$ python3 -q
>>> import numpy as np
>>> import numpy.linalg as la
>>> np.set_printoptions(precision=2, suppress=True, linewidth=160, legacy="1.25")
>>> tidy = lambda a: np.round(a, 2) + 0
>>> data, _ = la.qr(np.array([[0.9, -0.3, 0.3, -1.5, 0.8, 0.6, 0.7],
...     [1.3, 0.9, -1.1, -0.1, 0.2, 1.2, 0.4],
...     [-0.3, 0.0, -1.0, -0.3, -0.2, 0.8, -0.3],
...     [-1.1, -0.1, -2.1, 0.4, -0.6, 1.4, 0.2],
...     [0.8, 0.3, 0.4, -0.1, 0.8, -0.5, -0.6],
...     [-0.7, 0.6, -0.6, 0.5, 0.9, -0.4, 1.6],
...     [0.7, 0.4, 0.4, 2.3, -0.4, -0.5, 2.5]]))
>>> tidy(data)
array([[-0.39,  0.43, -0.3 ,  0.23, -0.59, -0.41,  0.06],
       [-0.56, -0.56, -0.46,  0.16,  0.33, -0.13, -0.14],
       [ 0.13, -0.05, -0.37,  0.04,  0.05,  0.17,  0.9 ],
       [ 0.47, -0.11, -0.68, -0.3 , -0.27,  0.13, -0.35],
       [-0.34, -0.12,  0.09,  0.11, -0.43,  0.81, -0.06],
       [ 0.3 , -0.65,  0.26,  0.33, -0.47, -0.28,  0.09],
       [-0.3 , -0.23,  0.17, -0.84, -0.24, -0.18,  0.19]])
>>> rng = np.random.default_rng(628709)
>>> out = data + rng.integers(-2, 3, (7, 1)) @ rng.integers(-2, 3, (1, 7))
>>> tidy(out)
array([[-0.39, -3.57,  3.7 , -3.77,  1.41, -4.41, -3.94],
       [-0.56,  3.44, -4.46,  4.16, -1.67,  3.87,  3.86],
       [ 0.13,  3.95, -4.37,  4.04, -1.95,  4.17,  4.9 ],
       [ 0.47,  1.89, -2.68,  1.7 , -1.27,  2.13,  1.65],
       [-0.34, -2.12,  2.09, -1.89,  0.57, -1.19, -2.06],
       [ 0.3 , -0.65,  0.26,  0.33, -0.47, -0.28,  0.09],
       [-0.3 , -0.23,  0.17, -0.84, -0.24, -0.18,  0.19]])
>>> tidy(la.svd(out - data, compute_uv=False))
array([17.15,  0.  ,  0.  ,  0.  ,  0.  ,  0.  ,  0.  ])
>>> np.abs(out - data).sum(axis=1)
array([22., 22., 22., 11., 11.,  0.,  0.])
>>> tidy(out - data)
array([[ 0., -4.,  4., -4.,  2., -4., -4.],
       [ 0.,  4., -4.,  4., -2.,  4.,  4.],
       [ 0.,  4., -4.,  4., -2.,  4.,  4.],
       [ 0.,  2., -2.,  2., -1.,  2.,  2.],
       [ 0., -2.,  2., -2.,  1., -2., -2.],
       [ 0.,  0.,  0.,  0.,  0.,  0.,  0.],
       [ 0.,  0.,  0.,  0.,  0.,  0.,  0.]])
>>> la.matrix_rank(out - data, tol=1e-8)
1
>>> gram = data.T @ data
>>> la.matrix_rank(gram)
7
>>> tidy(gram)
array([[1., 0., 0., 0., 0., 0., 0.],
       [0., 1., 0., 0., 0., 0., 0.],
       [0., 0., 1., 0., 0., 0., 0.],
       [0., 0., 0., 1., 0., 0., 0.],
       [0., 0., 0., 0., 1., 0., 0.],
       [0., 0., 0., 0., 0., 1., 0.],
       [0., 0., 0., 0., 0., 0., 1.]])
>>> tidy(la.svd(data, compute_uv=False) ** 2)
array([1., 1., 1., 1., 1., 1., 1.])
>>> tidy(np.diag(gram))
array([1., 1., 1., 1., 1., 1., 1.])
>>> tidy(np.trace(data))
-2.14
>>> tidy((data + data.T) / 2)
array([[-0.39, -0.07, -0.09,  0.35, -0.47, -0.05, -0.12],
       [-0.07, -0.56, -0.25,  0.02,  0.11, -0.39, -0.18],
       [-0.09, -0.25, -0.37, -0.32,  0.07,  0.22,  0.54],
       [ 0.35,  0.02, -0.32, -0.3 , -0.08,  0.23, -0.59],
       [-0.47,  0.11,  0.07, -0.08, -0.43,  0.17, -0.15],
       [-0.05, -0.39,  0.22,  0.23,  0.17, -0.28, -0.04],
       [-0.12, -0.18,  0.54, -0.59, -0.15, -0.04,  0.19]])
>>> tidy(np.abs(la.eigvals(data)).max())
1.0
>>> out = np.array([[0, 3], [0, 1], [2, 3], [0, 3], [1, 2], [1, 1], [3, 3]])
>>> np.vstack([data, out.T]).shape
(9, 7)
>>> tidy(np.einsum("ij->j", data))
array([-0.69, -1.29, -1.29, -0.28, -1.62,  0.12,  0.68])
>>> la.matrix_rank(data @ out)
2
>>> arr = np.load("w.npy")
>>> tidy(arr)
array([[ 0.17,  0.14,  0.13, -0.03, -0.33],
       [ 0.14,  0.41, -0.2 ,  0.32, -0.28],
       [ 0.13, -0.2 ,  0.4 , -0.37, -0.22],
       [-0.03,  0.32, -0.37,  0.4 ,  0.03],
       [-0.33, -0.28, -0.22,  0.03,  0.62]])
>>> x0 = np.array([-2, -2, -2, 0, 3])
>>> tidy((x0 - arr @ x0) @ (arr @ x0))
0.0
>>> tidy(np.eye(5) - arr)
array([[ 0.83, -0.14, -0.13,  0.03,  0.33],
       [-0.14,  0.59,  0.2 , -0.32,  0.28],
       [-0.13,  0.2 ,  0.6 ,  0.37,  0.22],
       [ 0.03, -0.32,  0.37,  0.6 , -0.03],
       [ 0.33,  0.28,  0.22, -0.03,  0.38]])
>>> def softmax(z):
...     e = np.exp(z - z.max(axis=-1, keepdims=True))
...     return e / e.sum(axis=-1, keepdims=True)
... 
>>> tidy(softmax(arr).sum(axis=1))
array([1., 1., 1., 1., 1.])
>>> scores = arr @ arr.T / np.sqrt(5)
>>> tidy(softmax(scores))
array([[0.21, 0.21, 0.21, 0.2 , 0.17],
       [0.2 , 0.23, 0.18, 0.22, 0.17],
       [0.21, 0.19, 0.24, 0.17, 0.18],
       [0.19, 0.22, 0.16, 0.23, 0.2 ],
       [0.17, 0.18, 0.18, 0.2 , 0.26]])
>>> out = data / np.sqrt((data ** 2).mean(axis=1, keepdims=True))
>>> la.matrix_rank(data - data.mean(axis=1, keepdims=True))
6
>>> tidy(data - data.mean(axis=1, keepdims=True))
array([[-0.25,  0.57, -0.16,  0.37, -0.45, -0.27,  0.2 ],
       [-0.37, -0.36, -0.26,  0.35,  0.52,  0.07,  0.05],
       [ 0.  , -0.18, -0.49, -0.08, -0.08,  0.05,  0.78],
       [ 0.63,  0.05, -0.52, -0.14, -0.12,  0.29, -0.19],
       [-0.35, -0.13,  0.08,  0.1 , -0.44,  0.8 , -0.07],
       [ 0.36, -0.59,  0.32,  0.39, -0.41, -0.22,  0.15],
       [-0.1 , -0.02,  0.38, -0.64, -0.03,  0.03,  0.39]])
>>> tidy(la.norm(out, axis=1))
array([2.65, 2.65, 2.65, 2.65, 2.65, 2.65, 2.65])
>>> tidy(la.det(arr))
0.0
>>> tidy((arr + arr.T) / 2)
array([[ 0.17,  0.14,  0.13, -0.03, -0.33],
       [ 0.14,  0.41, -0.2 ,  0.32, -0.28],
       [ 0.13, -0.2 ,  0.4 , -0.37, -0.22],
       [-0.03,  0.32, -0.37,  0.4 ,  0.03],
       [-0.33, -0.28, -0.22,  0.03,  0.62]])
>>> np.allclose(arr, arr.T)
True
>>> tidy(arr @ arr)
array([[ 0.17,  0.14,  0.13, -0.03, -0.33],
       [ 0.14,  0.41, -0.2 ,  0.32, -0.28],
       [ 0.13, -0.2 ,  0.4 , -0.37, -0.22],
       [-0.03,  0.32, -0.37,  0.4 ,  0.03],
       [-0.33, -0.28, -0.22,  0.03,  0.62]])
>>> tidy(np.sort(np.abs(la.eigvals(arr))))
array([0., 0., 0., 1., 1.])
>>> m1 = np.load("layer17.npy")
>>> m1
array([[ 4, -5,  2, -5],
       [-7, -1, -7, -1],
       [ 0,  0,  0,  0],
       [ 0,  5,  1,  5],
       [ 4, -5,  2, -5],
       [ 4, -5,  2, -5],
       [-4,  0, -3,  1],
       [ 1, -6, -2, -7],
       [ 0,  0,  0,  0],
       [-4,  0, -3,  1],
       [ 4, -5,  2, -5],
       [ 0,  5,  1,  5],
       [ 0,  0,  0,  0],
       [ 0,  0,  0,  0],
       [ 0,  5,  1,  5]])
>>> Xs = (m1 - m1.mean(axis=0)) / m1.std(axis=0)
>>> np.argwhere(np.abs(Xs) > 2)
array([[1, 0],
       [1, 2]])
>>> coef = la.lstsq(np.delete(Xs, 0, axis=1), Xs[:, 0])[0]
>>> tidy(1 - np.var(Xs[:, 0] - np.delete(Xs, 0, axis=1) @ coef))
1.0
>>> feats = np.load("arr.npy")
>>> feats
array([[-2.5 , -0.6 ,  0.2 ,  0.4 , -1.7 ],
       [-2.49, -1.28,  0.1 ,  0.82, -1.71],
       [-0.7 ,  1.7 , -0.3 , -0.2 , -1.5 ]])
>>> u, v = feats[2], feats[1]
>>> tidy(u @ v)
1.94
>>> p = (u @ v) / (u @ u) * u
>>> tidy(la.norm(u + v) ** 2 + la.norm(u - v) ** 2)
34.41
>>> tidy(v - p)
array([-2.25, -1.85,  0.2 ,  0.89, -1.21])
>>> T = np.stack([feats, 3 * feats, feats[::-1]])
>>> tidy(la.norm(T, axis=(1, 2)))
array([ 5.19, 15.56,  5.19])
>>> la.matrix_rank(T)
array([3, 3, 3])
>>> (T @ feats.T).shape
(3, 3, 3)
>>> la.matrix_rank(T.reshape(3, -1))
2
>>> tidy(softmax(feats).sum(axis=1))
array([1., 1., 1.])
>>> tidy(softmax(10 * feats[1]))
array([0., 0., 0., 1., 0.])
>>> tidy(softmax(feats[1] + 5))
array([0.02, 0.07, 0.28, 0.58, 0.05])
>>> scores = feats @ feats.T / np.sqrt(5)
>>> tidy(softmax(scores))
array([[0.43, 0.55, 0.02],
       [0.37, 0.63, 0.01],
       [0.21, 0.12, 0.67]])
>>> F = np.array([[1, 1], [0, 1], [-1, -2], [1, 2], [-1, 2]])
>>> F[:, 0] = -1 * F[:, 1]
>>> F
array([[-1,  1],
       [-1,  1],
       [ 2, -2],
       [-2,  2],
       [-2,  2]])
>>> x0 = np.array([-1, -3])
>>> la.norm(F @ x0) <= la.norm(F, 2) * la.norm(x0) + 1e-9
True
>>> F @ np.ones(2)
array([0., 0., 0., 0., 0.])
>>> F @ np.eye(2)[0]
array([-1., -1.,  2., -2., -2.])
>>> (F * x0).sum(axis=1)
array([-2, -2,  4, -4, -4])
>>> out = F / np.sqrt((F ** 2).mean(axis=1, keepdims=True))
>>> out[1]
array([-1.,  1.])
>>> K = np.load("sample16.npy")
>>> K
array([[0, 1, 1],
       [1, 0, 1],
       [1, 1, 0]])
>>> [round(float(la.det(K[:i, :i])), 2) + 0 for i in range(1, 4)]
[0.0, -1.0, 2.0]
>>> tidy(la.eigvalsh(K).min())
-1.0
>>> W0 = np.load("out5.npy")
>>> W0
array([[-3, -3,  0,  0],
       [ 2, -1,  0,  0],
       [ 0,  0, -3, -3],
       [ 0,  0,  2, -1]])
>>> q, R = la.qr(W0)
>>> tidy(np.abs(np.diag(R)))
array([3.61, 2.5 , 3.61, 2.5 ])
>>> tidy(q @ R)
array([[-3., -3.,  0.,  0.],
       [ 2., -1.,  0.,  0.],
       [ 0.,  0., -3., -3.],
       [ 0.,  0.,  2., -1.]])
>>> tidy(abs(R[0, 0])), tidy(la.norm(W0[:, 0]))
(3.61, 3.61)
>>> proj = np.triu(np.array([[-2, -2, -1, 1], [-1, -1, -1, -1], [1, 0, 2, 0], [-2, 0, 2, 1]]), 1) + np.eye(4)
>>> out = proj @ W0 @ la.inv(proj)
>>> la.matrix_rank(out)
4
>>> proj @ W0 - W0 @ proj
array([[-4., -4., -1.,  2.],
       [ 0.,  4.,  2.,  1.],
       [ 0.,  0.,  0.,  0.],
       [ 0.,  0.,  0.,  0.]])
>>> out
array([[ -7., -15., -17.,  -6.],
       [  2.,   3.,   6.,   5.],
       [  0.,   0.,  -3.,  -3.],
       [  0.,   0.,   2.,  -1.]])
>>> np.trace(out), np.trace(W0)
(-8.0, -8)
>>> np.einsum("ii->", W0)
-8
>>> tidy(la.eigvals(W0))
array([-2.+2.24j, -2.-2.24j, -2.+2.24j, -2.-2.24j])
>>> tidy(la.eigvals(W0).sum().real)
-8.0
>>> q, V = la.qr(W0[:, :1])[0], la.qr(W0[:, 1:])[0]
>>> s = la.svd(q.T @ V, compute_uv=False)
>>> (s > 0.9).sum()
0
>>> tidy(la.norm(q @ q.T - V @ V.T, 2))
1.0
>>> evals, V = la.eigh(arr)
>>> x0 = np.array([3, 1, -1, 2, 3])
>>> tidy(x0 @ arr @ x0)
6.53
>>> tidy(np.abs(arr).sum(axis=1).max()), tidy(np.abs(evals).max())
(1.48, 1.0)
>>> tidy(V * np.maximum(evals, 0) @ V.T)
array([[ 0.17,  0.14,  0.13, -0.03, -0.33],
       [ 0.14,  0.41, -0.2 ,  0.32, -0.28],
       [ 0.13, -0.2 ,  0.4 , -0.37, -0.22],
       [-0.03,  0.32, -0.37,  0.4 ,  0.03],
       [-0.33, -0.28, -0.22,  0.03,  0.62]])
>>> tidy(la.eigvalsh(arr[1:, 1:]))
array([0.  , 0.  , 0.83, 1.  ])
>>> M = np.loadtxt("data.csv", delimiter=",")
>>> tidy(M)
array([[-0.14, -0.82,  0.56],
       [ 0.63, -0.51, -0.59],
       [ 0.77,  0.27,  0.58]])
>>> gram = M.T @ M
>>> np.allclose(gram, gram.T)
True
>>> (M @ M.T).shape
(3, 3)
>>> tidy(np.trace(gram)), (M ** 2).sum()
(3.0, 3.0)
>>> tidy(la.svd(M, compute_uv=False) ** 2)
array([1., 1., 1.])
>>> out = np.c_[m1[:, :2] @ np.array([[2, 1], [0, 1]]), np.array([-3, 0, 2, 2, 0, 2, -1, -1, 3, -2, 2, 1, 2, 2, -3])]
>>> out
array([[  8,  -1,  -3],
       [-14,  -8,   0],
       [  0,   0,   2],
       [  0,   5,   2],
       [  8,  -1,   0],
       [  8,  -1,   2],
       [ -8,  -4,  -1],
       [  2,  -5,  -1],
       [  0,   0,   3],
       [ -8,  -4,  -2],
       [  8,  -1,   2],
       [  0,   5,   1],
       [  0,   0,   2],
       [  0,   0,   2],
       [  0,   5,  -3]])
>>> tidy(la.norm(la.qr(m1)[0].T @ out, axis=0) ** 2 / ((out ** 2).sum(axis=0) + 1e-12))
array([1.  , 1.  , 0.05])
